% ipython --no-banner

In [1]: import numpy as np

In [2]: np.set_printoptions(precision=1, suppress=True, linewidth=120)

In [3]: f = np.array([0, 0, 0]) + 0.5

In [4]: m1 = np.outer(f, f) / (f @ f)

In [5]: m1
Out[5]: 
array([[0.3, 0.3, 0.3],
       [0.3, 0.3, 0.3],
       [0.3, 0.3, 0.3]])

In [6]: x0 = np.array([-1, 2, 2])

In [7]: m1 @ m1 @ x0
Out[7]: array([1., 1., 1.])

In [8]: U, sigma, vt = np.linalg.svd(m1)

In [9]: np.argmax(sigma[:-1] / (sigma[1:] + 1e-6)) + 1
Out[9]: np.int64(1)

In [10]: out = U[:, :1] @ np.diag(sigma[:1]) @ vt[:1]

In [11]: np.linalg.matrix_rank(m1, rtol=0.05)
Out[11]: np.int64(1)

In [12]: out
Out[12]: 
array([[0.3, 0.3, 0.3],
       [0.3, 0.3, 0.3],
       [0.3, 0.3, 0.3]])

In [13]: print(round(float(np.linalg.norm(m1 - out, 2)), 1), np.round(sigma[1], 1))
0.0 0.0

In [14]: np.abs(m1 - out).max()
Out[14]: np.float64(0.0)

In [15]: np.linalg.matrix_power(m1, 3)
Out[15]: 
array([[0.3, 0.3, 0.3],
       [0.3, 0.3, 0.3],
       [0.3, 0.3, 0.3]])

In [16]: np.allclose(m1, m1.T)
Out[16]: True

In [17]: print(np.trace(m1))
1.0

In [18]: np.round(np.sort(np.abs(np.linalg.eigvals(m1)))[::-1], 1) + 0
Out[18]: array([1., 0., 0.])

In [19]: print(np.linalg.matrix_power(m1, 100))
[[0.3 0.3 0.3]
 [0.3 0.3 0.3]
 [0.3 0.3 0.3]]

In [20]: m1.sum(axis=1)
Out[20]: array([1., 1., 1.])

In [21]: pr = np.eye(3)[1]

In [22]: for _ in range(6):
    ...:     pr = pr @ m1
    ...:     print(pr.round(1))
    ...: 
[0.3 0.3 0.3]
[0.3 0.3 0.3]
[0.3 0.3 0.3]
[0.3 0.3 0.3]
[0.3 0.3 0.3]
[0.3 0.3 0.3]

In [23]: ev, evecs = np.linalg.eigh(m1)

In [24]: x0 = np.array([-3, -3, 1])

In [25]: np.abs(m1).sum(axis=1).max(), round(np.abs(ev).max(), 1)
Out[25]: (np.float64(1.0), np.float64(1.0))

In [26]: round(x0 @ m1 @ x0, 1)
Out[26]: np.float64(8.3)

In [27]: round(x0 @ m1 @ x0 / (x0 @ x0), 1), round(ev[0], 1), np.round(ev[-1], 1)
Out[27]: (np.float64(0.4), np.float64(0.0), np.float64(1.0))

In [28]: evecs * np.abs(ev) @ evecs.T
Out[28]: 
array([[0.3, 0.3, 0.3],
       [0.3, 0.3, 0.3],
       [0.3, 0.3, 0.3]])

In [29]: evecs * np.maximum(ev, 0) @ evecs.T
Out[29]: 
array([[0.3, 0.3, 0.3],
       [0.3, 0.3, 0.3],
       [0.3, 0.3, 0.3]])

In [30]: A = np.array([[0.0, 1.0, 1.0, 1.0],
    ...:     [1.0, 0.0, 1.0, 1.0],
    ...:     [1.0, 1.0, 0.0, 1.0],
    ...:     [1.0, 1.0, 1.0, 0.0]])

In [31]: # symmetric, so the eigenvalues are real

In [32]: W = np.array([[0, -6], [5, -4], [3, -5]])

In [33]: c = np.array([8, 6])

In [34]: hid = np.maximum(m1 @ W + c, 0)

In [35]: hid
Out[35]: 
array([[10.7,  1. ],
       [10.7,  1. ],
       [10.7,  1. ]])

In [36]: (hid > 0).astype(int)
Out[36]: 
array([[1, 1],
       [1, 1],
       [1, 1]])

In [37]: cent = np.array([[7, -5], [-3, -7]])

In [38]: print(hid @ cent)
[[ 71.7 -60.3]
 [ 71.7 -60.3]
 [ 71.7 -60.3]]

In [39]: feats = np.load("m.npy")

In [40]: print(feats)
[[0 0 1 0 0 0]
 [0 1 0 0 0 0]
 [1 0 0 0 0 0]
 [0 0 0 1 0 0]
 [0 0 0 0 0 1]
 [0 0 0 0 1 0]]

In [41]: # symmetric, so the eigenvalues are real

In [42]: print(np.linalg.svd(feats, compute_uv=False))
[1. 1. 1. 1. 1. 1.]

In [43]: feats.sum(axis=0)
Out[43]: array([1, 1, 1, 1, 1, 1])

In [44]: np.diff(feats, axis=0)
Out[44]: 
array([[ 0,  1, -1,  0,  0,  0],
       [ 1, -1,  0,  0,  0,  0],
       [-1,  0,  0,  1,  0,  0],
       [ 0,  0,  0, -1,  0,  1],
       [ 0,  0,  0,  0,  1, -1]])

In [45]: np.linalg.matrix_rank(feats)
Out[45]: np.int64(6)

In [46]: print(np.count_nonzero(feats))
6

In [47]: round(float(np.linalg.norm(feats)), 1)
Out[47]: 2.4

In [48]: print(feats.sum(axis=1))
[1 1 1 1 1 1]

In [49]: K = np.array([[-2, 1, -2, 1, -1],
    ...:     [-2, 0, -2, 2, -3],
    ...:     [-2, 2, 0, -1, 2],
    ...:     [-3, 3, -1, 3, -1],
    ...:     [2, 2, 1, 3, 1]])

In [50]: np.linalg.cond(K) > 100
Out[50]: np.True_

In [51]: np.round(np.abs(np.linalg.svd(K)[2][-1]), 1) + 0
Out[51]: array([0.3, 0.6, 0. , 0.5, 0.5])

In [52]: round(np.log10(np.linalg.cond(K)))
Out[52]: 2

In [53]: np.linalg.matrix_rank(K, rtol=0.1)
Out[53]: np.int64(4)

In [54]: print(round(float(np.linalg.norm(K, 2) / np.linalg.norm(K)), 1))
0.8

In [55]: f = np.array([-3, -1, 3, -1, -3])

In [56]: out = K + np.outer(f, np.eye(5)[2])

In [57]: out
Out[57]: 
array([[-2.,  1., -5.,  1., -1.],
       [-2.,  0., -3.,  2., -3.],
       [-2.,  2.,  3., -1.,  2.],
       [-3.,  3., -2.,  3., -1.],
       [ 2.,  2., -2.,  3.,  1.]])

In [58]: np.linalg.matrix_rank(out - K)
Out[58]: np.int64(1)

In [59]: np.linalg.matrix_rank(np.linalg.inv(out) - np.linalg.inv(K), tol=1e-8)
Out[59]: np.int64(1)

In [60]: round(np.linalg.norm(K, "nuc"), 1)
Out[60]: np.float64(17.0)

In [61]: round(float(np.linalg.norm(K, 1)), 1), round(float(np.linalg.norm(K, np.inf)), 1)
Out[61]: (11.0, 11.0)

In [62]: np.round(np.linalg.norm(K) ** 2 / np.linalg.norm(K, 2) ** 2, 1)
Out[62]: np.float64(1.8)

In [63]: print(round(float(np.linalg.norm(K, 2)), 1))
7.3

In [64]: F = np.load("x.npy")

In [65]: F
Out[65]: 
array([[ 0.5,  0.9,  0. ],
       [-0.9,  0.5,  0. ],
       [ 0. ,  0. ,  1. ]])

In [66]: x0 = np.array([-4, 3, 5])

In [67]: h1 = np.maximum(F @ x0, 0)

In [68]: np.flatnonzero(h1 > 1e-9)
Out[68]: array([0, 1, 2])

In [69]: np.maximum(F @ (3 * x0), 0)
Out[69]: array([ 1.8, 14.9, 15. ])

In [70]: F.T @ h1
Out[70]: array([-4.,  3.,  5.])

In [71]: x0 = np.array([5, 1, 8])

In [72]: print(F @ np.ones(3))
[ 1.4 -0.4  1. ]

In [73]: F @ np.eye(3)[0]
Out[73]: array([ 0.5, -0.9,  0. ])

In [74]: F * x0
Out[74]: 
array([[ 2.5,  0.9,  0. ],
       [-4.3,  0.5,  0. ],
       [ 0. ,  0. ,  8. ]])

In [75]: np.sign((F @ x0).round(6))
Out[75]: array([ 1., -1.,  1.])

In [76]: print(np.einsum("ij,j->i", F, x0))
[ 3.4 -3.8  8. ]

In [77]: (F @ x0).argmax()
Out[77]: np.int64(2)

In [78]: round(np.linalg.norm(F), 1)
Out[78]: np.float64(1.7)

In [79]: F.mean(axis=0)
Out[79]: array([-0.1,  0.5,  0.3])

In [80]: np.linalg.svd(F, compute_uv=False)
Out[80]: array([1., 1., 1.])

In [81]: np.count_nonzero(F)
Out[81]: np.int64(5)

In [82]: np.linalg.rank(F)
AttributeError: module 'numpy.linalg' has no attribute 'rank'


In [83]: np.linalg.pinv(F)
Out[83]: 
array([[ 0.5, -0.9,  0. ],
       [ 0.9,  0.5,  0. ],
       [ 0. ,  0. ,  1. ]])

In [84]: np.round(F[:, 0] @ F[:, 1], 1)
Out[84]: np.float64(0.0)

In [85]: round(float(np.linalg.det(2 * F)), 1), round(float(np.linalg.det(F)), 1)
Out[85]: (8.0, 1.0)

In [86]: round(float(np.einsum("ij,ji->", F, F)), 1)
Out[86]: 0.0

In [87]: np.einsum("ii->", F)
Out[87]: np.float64(2.0)

In [88]: round(np.linalg.det(F.T), 1)
Out[88]: np.float64(1.0)

In [89]: round(np.linalg.det(F[::-1]), 1)
Out[89]: np.float64(-1.0)

In [90]: X = np.load("run0.npy")

In [91]: X
Out[91]: 
array([[ 1. , -0.6,  0.3,  1. ],
       [-1. ,  0.8, -0.6, -1. ],
       [ 0.9, -0.4,  0.2,  0.7],
       [ 0.3, -0.3,  0.3, -0.4],
       [-1. ,  0.3, -0.2, -0.9],
       [-1. ,  0.5, -0.2, -1. ],
       [-0.6, -0.1,  0.2, -0.9],
       [-0.8,  0.6, -0.5,  0.5],
       [-1. ,  0.3,  0. , -1. ],
       [-0.8,  0.7, -0.6,  0.6],
       [ 0.2,  0. , -0.1,  0.4],
       [ 0.9,  0.2, -0.3,  1. ],
       [ 0.7, -0.3,  0.2,  0.2],
       [ 1. , -0.5,  0.3,  0.8],
       [ 1. ,  0.1, -0.2,  1. ],
       [ 1. ,  0. , -0.2,  1. ],
       [ 0.6, -0.1,  0.1,  0.6],
       [ 0.1,  0.3, -0.3,  0.7],
       [-0.7,  0.5, -0.4,  0.3],
       [ 1. , -0.6,  0.2,  1. ]])

In [92]: D = np.linalg.norm(X[:, None] - X[None], axis=-1)

In [93]: D.shape
Out[93]: (20, 20)

In [94]: print(np.linalg.norm(X, axis=1))
[1.6 1.7 1.2 0.7 1.4 1.5 1.1 1.2 1.4 1.4 0.5 1.4 0.8 1.4 1.4 1.4 0.9 0.8 1.  1.5]

In [95]: print(D.mean(axis=1).argmax())
1

In [96]: print(D[6])
[2.5 1.3 2.2 1.1 0.7 0.8 0.  1.7 0.6 1.9 1.6 2.5 1.7 2.4 2.5 2.5 1.9 1.9 1.5 2.5]

In [97]: print((D + 1e9 * np.eye(20)).round(6).argmin(axis=1))
[19  5 13 12  5  4  8  9  4  7 17 14 16  2 15 14  2 10  7  0]

In [98]: out = np.c_[X[:, :1] @ np.array([[-1]]), np.array([-1, 1, -2, 5, 7, 2, -1, -2, 2, -6, 0, 3, 5, 4, -3, 0, 3, 8, 3, -1])]

In [99]: print(out)
[[-1.  -1. ]
 [ 1.   1. ]
 [-0.9 -2. ]
 [-0.3  5. ]
 [ 1.   7. ]
 [ 1.   2. ]
 [ 0.6 -1. ]
 [ 0.8 -2. ]
 [ 1.   2. ]
 [ 0.8 -6. ]
 [-0.2  0. ]
 [-0.9  3. ]
 [-0.7  5. ]
 [-1.   4. ]
 [-1.  -3. ]
 [-1.   0. ]
 [-0.6  3. ]
 [-0.1  8. ]
 [ 0.7  3. ]
 [-1.  -1. ]]

In [100]: print(np.round(np.linalg.norm(out - X @ np.linalg.lstsq(X, out)[0], axis=0), 1) + 0)
[ 0.  15.7]

In [101]: np.linalg.matrix_rank(np.c_[X, out])
Out[101]: np.int64(5)

In [102]: W0 = np.loadtxt("mat.csv", delimiter=",")

In [103]: W0
Out[103]: 
array([[0., 1., 1.],
       [1., 0., 1.],
       [1., 1., 0.]])

In [104]: print(np.linalg.norm(W0, axis=1).argmax())
0

In [105]: np.linalg.norm(W0, axis=2)
AxisError: axis 2 is out of bounds for array of dimension 2


In [106]: W0[0] @ W0[1]
Out[106]: np.float64(1.0)

In [107]: np.round(np.linalg.norm(W0[0], 1), 1), round(float(np.linalg.norm(W0[0], np.inf)), 1)
Out[107]: (np.float64(2.0), 1.0)

In [108]: np.linalg.norm(W0, axis=1)
Out[108]: array([1.4, 1.4, 1.4])

In [109]: np.round(np.linalg.norm(W0[0] - W0[1]), 1)
Out[109]: np.float64(1.4)

In [110]: print(round(float(np.linalg.det(W0[::-1])), 1))
-2.0

In [111]: np.einsum("ij,ji->", W0, W0)
Out[111]: np.float64(6.0)

In [112]: round(np.linalg.det(2 * W0), 1), np.round(np.linalg.det(W0), 1)
Out[112]: (np.float64(16.0), np.float64(2.0))

In [113]: round(np.linalg.eigvals(W0).sum().real, 1)
Out[113]: np.float64(-0.0)

In [114]: print(np.round(np.poly(W0), 1) + 0)
[ 1.  0. -3. -2.]

In [115]: (W0 + W0.T) / 2
Out[115]: 
array([[0., 1., 1.],
       [1., 0., 1.],
       [1., 1., 0.]])

In [116]: np.sort(np.abs(np.linalg.eigvals(W0)))
Out[116]: array([1., 1., 2.])

In [117]: np.allclose(W0, W0.T)
Out[117]: True

In [118]: (W0 - W0.T) / 2
Out[118]: 
array([[0., 0., 0.],
       [0., 0., 0.],
       [0., 0., 0.]])

In [119]: np.round(np.linalg.det(W0), 1)
Out[119]: np.float64(2.0)

In [120]: np.trace(W0)
Out[120]: np.float64(0.0)

In [121]: x0 = np.array([-2, -1, -2])

In [122]: target = W0 @ x0

In [123]: c, lr = np.zeros(3), 1 / np.linalg.norm(W0, 2) ** 2

In [124]: for i in range(40):
     ...:     c -= lr * W0.T @ (W0 @ c - target)
     ...:     if i % 10 == 0: print(i, round(np.linalg.norm(W0 @ c - target), 1))
     ...: 
0 0.6
10 0.0
20 0.0
30 0.0

In [125]: np.round(np.linalg.cond(W0), 1)
Out[125]: np.float64(2.0)

In [126]: M = np.load("case7.npy")

In [127]: M
Out[127]: 
array([[-67,  -4,  -5,  -3,   2],
       [ -3, -35,  -1,  -1,   1],
       [  2,   3, -19,   3,   5],
       [  4,  -4,  -5,  54,   5],
       [  5,   0,  -4,   0, -38]])

In [128]: def softmax(z):
     ...:     e = np.exp(z - z.max(axis=-1, keepdims=True))
     ...:     return e / e.sum(axis=-1, keepdims=True)
     ...: 

In [129]: np.round(softmax(10 * M[2]), 1) + 0
Out[129]: array([0., 0., 0., 0., 1.])

In [130]: att = M @ M.T / np.sqrt(5)

In [131]: softmax(att).round(6).argmax(axis=1)
Out[131]: array([0, 1, 2, 3, 4])

In [132]: q, evecs = np.linalg.qr(M[:, :3])[0], np.linalg.qr(M[:, 3:])[0]

In [133]: sigma = np.linalg.svd(q.T @ evecs, compute_uv=False)

In [134]: np.round(np.linalg.norm(q @ q.T - evecs @ evecs.T, 2), 1)
Out[134]: np.float64(1.0)

In [135]: sigma
Out[135]: array([0.4, 0.1])

In [136]: hat = np.triu(np.array([[-3, -1, 1, -3, -2],
     ...:     [-3, 2, 3, -3, 3],
     ...:     [3, 1, -3, -1, -3],
     ...:     [-3, 2, -1, -2, 2],
     ...:     [-1, 0, 3, -3, -3]]), 1) + np.eye(5)

In [137]: out = hat @ M @ np.linalg.inv(hat)

In [138]: np.linalg.matrix_rank(out)
Out[138]: np.int64(5)

In [139]: np.trace(out), np.trace(M)
Out[139]: (np.float64(-105.0), np.int64(-105))

In [140]: print(hat @ M - M @ hat)
[[ -17.  -17.   84. -376.  -66.]
 [   9.   18.   54. -268.  -16.]
 [ -19.    6.    6.  -58.   41.]
 [  10.    4.    0.   -5. -179.]
 [   0.    5.   -5.   11.   -2.]]
